% python3 -q
>>> import numpy as np
>>> np.set_printoptions(suppress=True, linewidth=200)
>>> rd = lambda a: np.round(a, 2) + 0
>>> F = np.loadtxt("x.csv", delimiter=",")
>>> print(F)
[[2. 0. 0. 0. 0. 0. 0. 0.]
 [0. 1. 0. 0. 0. 0. 0. 0.]
 [0. 0. 2. 0. 0. 0. 0. 0.]
 [0. 0. 0. 0. 0. 0. 0. 0.]
 [0. 0. 0. 0. 1. 0. 0. 0.]
 [0. 0. 0. 0. 0. 0. 0. 0.]
 [0. 0. 0. 0. 0. 0. 1. 0.]
 [0. 0. 0. 0. 0. 0. 0. 0.]]
>>> print(np.linalg.matrix_rank(F, rtol=0.1))
5
>>> print([round(float(x), 2) for x in np.linalg.svd(F, compute_uv=False)[:3]])
[2.0, 2.0, 1.0]
>>> U, sv, Vt = np.linalg.svd(F)
>>> evecs = Vt[:(sv > 1e-8).sum()]
>>> rng = np.random.default_rng(25)
>>> x0 = F[7] + 3 * F[2] + rng.integers(2) * np.eye(8)[7]
>>> print(x0)
[0. 0. 6. 0. 0. 0. 0. 1.]
>>> print(rd(np.linalg.norm(x0 - evecs.T @ evecs @ x0)))
1.0
>>> print(np.linalg.matrix_rank(np.vstack([F, x0])))
6
>>> print(rd(np.linalg.norm(F, axis=0)))
[2. 1. 2. 0. 1. 0. 1. 0.]
>>> print(F @ F.T)
[[4. 0. 0. 0. 0. 0. 0. 0.]
 [0. 1. 0. 0. 0. 0. 0. 0.]
 [0. 0. 4. 0. 0. 0. 0. 0.]
 [0. 0. 0. 0. 0. 0. 0. 0.]
 [0. 0. 0. 0. 1. 0. 0. 0.]
 [0. 0. 0. 0. 0. 0. 0. 0.]
 [0. 0. 0. 0. 0. 0. 1. 0.]
 [0. 0. 0. 0. 0. 0. 0. 0.]]
>>> print(rd(np.linalg.pinv(F)))
[[0.5 0.  0.  0.  0.  0.  0.  0. ]
 [0.  1.  0.  0.  0.  0.  0.  0. ]
 [0.  0.  0.5 0.  0.  0.  0.  0. ]
 [0.  0.  0.  0.  0.  0.  0.  0. ]
 [0.  0.  0.  0.  1.  0.  0.  0. ]
 [0.  0.  0.  0.  0.  0.  0.  0. ]
 [0.  0.  0.  0.  0.  0.  1.  0. ]
 [0.  0.  0.  0.  0.  0.  0.  0. ]]
>>> print(np.unique(F.round(6), axis=0).shape)
(6, 8)
>>> print(np.abs(np.diag(np.linalg.qr(F)[1])) > 1e-9)
[ True  True  True False  True False  True False]
>>> print(rd(F @ np.linalg.pinv(F) @ F))
[[2. 0. 0. 0. 0. 0. 0. 0.]
 [0. 1. 0. 0. 0. 0. 0. 0.]
 [0. 0. 2. 0. 0. 0. 0. 0.]
 [0. 0. 0. 0. 0. 0. 0. 0.]
 [0. 0. 0. 0. 1. 0. 0. 0.]
 [0. 0. 0. 0. 0. 0. 0. 0.]
 [0. 0. 0. 0. 0. 0. 1. 0.]
 [0. 0. 0. 0. 0. 0. 0. 0.]]
>>> ev, evecs = np.linalg.eigh(F)
>>> x0 = np.array([-1, -4, -3, 3, -3, 0, 7, -5])
>>> print(rd(x0 @ F @ x0 / (x0 @ x0)), ev[0], ev[-1])
0.8 0.0 2.0
>>> print(rd(np.linalg.eigvalsh(F[1:, 1:])))
[0. 0. 0. 1. 1. 1. 2.]
>>> print(evecs * np.maximum(ev, 0) @ evecs.T)
[[2. 0. 0. 0. 0. 0. 0. 0.]
 [0. 1. 0. 0. 0. 0. 0. 0.]
 [0. 0. 2. 0. 0. 0. 0. 0.]
 [0. 0. 0. 0. 0. 0. 0. 0.]
 [0. 0. 0. 0. 1. 0. 0. 0.]
 [0. 0. 0. 0. 0. 0. 0. 0.]
 [0. 0. 0. 0. 0. 0. 1. 0.]
 [0. 0. 0. 0. 0. 0. 0. 0.]]
>>> print(np.abs(F).sum(axis=1).max(), np.abs(ev).max())
2.0 2.0
>>> feats = np.load("run9.npy")
>>> print(feats)
[[ 1  0  0  0  0  0  0]
 [ 2  1  0  0  0  0  0]
 [ 0  1  1  0  0  0  0]
 [ 1  0  1  1  0  0  0]
 [-1  0  1  2  1  0  0]
 [ 0  2  1  0  1  1  0]
 [-2  0  0 -2 -2 -1  1]]
>>> print(np.linalg.matrix_rank(feats - feats[0, 0] * np.eye(7)))
6
>>> print(np.allclose(feats @ feats.T, feats.T @ feats))
False
>>> print(np.allclose(feats, feats.T))
False
>>> print((feats - feats.T) / 2)
[[ 0.  -1.   0.  -0.5  0.5  0.   1. ]
 [ 1.   0.  -0.5  0.   0.  -1.   0. ]
 [ 0.   0.5  0.  -0.5 -0.5 -0.5  0. ]
 [ 0.5  0.   0.5  0.  -1.   0.   1. ]
 [-0.5  0.   0.5  1.   0.  -0.5  1. ]
 [ 0.   1.   0.5  0.   0.5  0.   0.5]
 [-1.   0.   0.  -1.  -1.  -0.5  0. ]]
>>> print(rd(np.linalg.det(feats)))
1.0
>>> print(feats @ feats)
[[ 1  0  0  0  0  0  0]
 [ 4  1  0  0  0  0  0]
 [ 2  2  1  0  0  0  0]
 [ 2  1  2  1  0  0  0]
 [ 0  1  4  4  1  0  0]
 [ 3  5  3  2  2  1  0]
 [-4 -2 -5 -8 -5 -2  1]]
>>> print(rd(np.sort(np.abs(np.linalg.eigvals(feats)))))
[1. 1. 1. 1. 1. 1. 1.]
>>> U, sv, Vt = np.linalg.svd(feats, full_matrices=False)
>>> print((sv > 1e-8).sum())
7
>>> print(rd(np.abs(Vt[0])))
[0.5  0.23 0.23 0.55 0.49 0.25 0.18]
>>> print(np.abs(U[:, 0]).round(6).argmax())
6
>>> print(rd(np.sqrt((sv ** 2).sum())), rd(np.linalg.norm(feats)))
6.24 6.24
>>> print(rd(U.T @ U))
[[1. 0. 0. 0. 0. 0. 0.]
 [0. 1. 0. 0. 0. 0. 0.]
 [0. 0. 1. 0. 0. 0. 0.]
 [0. 0. 0. 1. 0. 0. 0.]
 [0. 0. 0. 0. 1. 0. 0.]
 [0. 0. 0. 0. 0. 1. 0.]
 [0. 0. 0. 0. 0. 0. 1.]]
>>> print(rd(np.cumsum(sv ** 2) / np.sum(sv ** 2)))
[0.51 0.73 0.92 0.99 1.   1.   1.  ]
>>> print(np.allclose(U * sv @ Vt, feats))
True
>>> T = np.stack([feats, 2 * feats, feats[::-1]])
>>> print(rd(np.linalg.norm(T, axis=(1, 2))))
[ 6.24 12.49  6.24]
>>> print(T.sum(axis=0))
[[ 1  0  0 -2 -2 -1  1]
 [ 6  5  1  0  1  1  0]
 [-1  3  4  2  1  0  0]
 [ 4  0  4  4  0  0  0]
 [-3  1  4  6  3  0  0]
 [ 2  7  3  0  3  3  0]
 [-5  0  0 -6 -6 -3  3]]
>>> print(np.linalg.matrix_rank(T))
[7 7 7]
>>> print(rd(np.linalg.det(T)))
[  1. 128.  -1.]
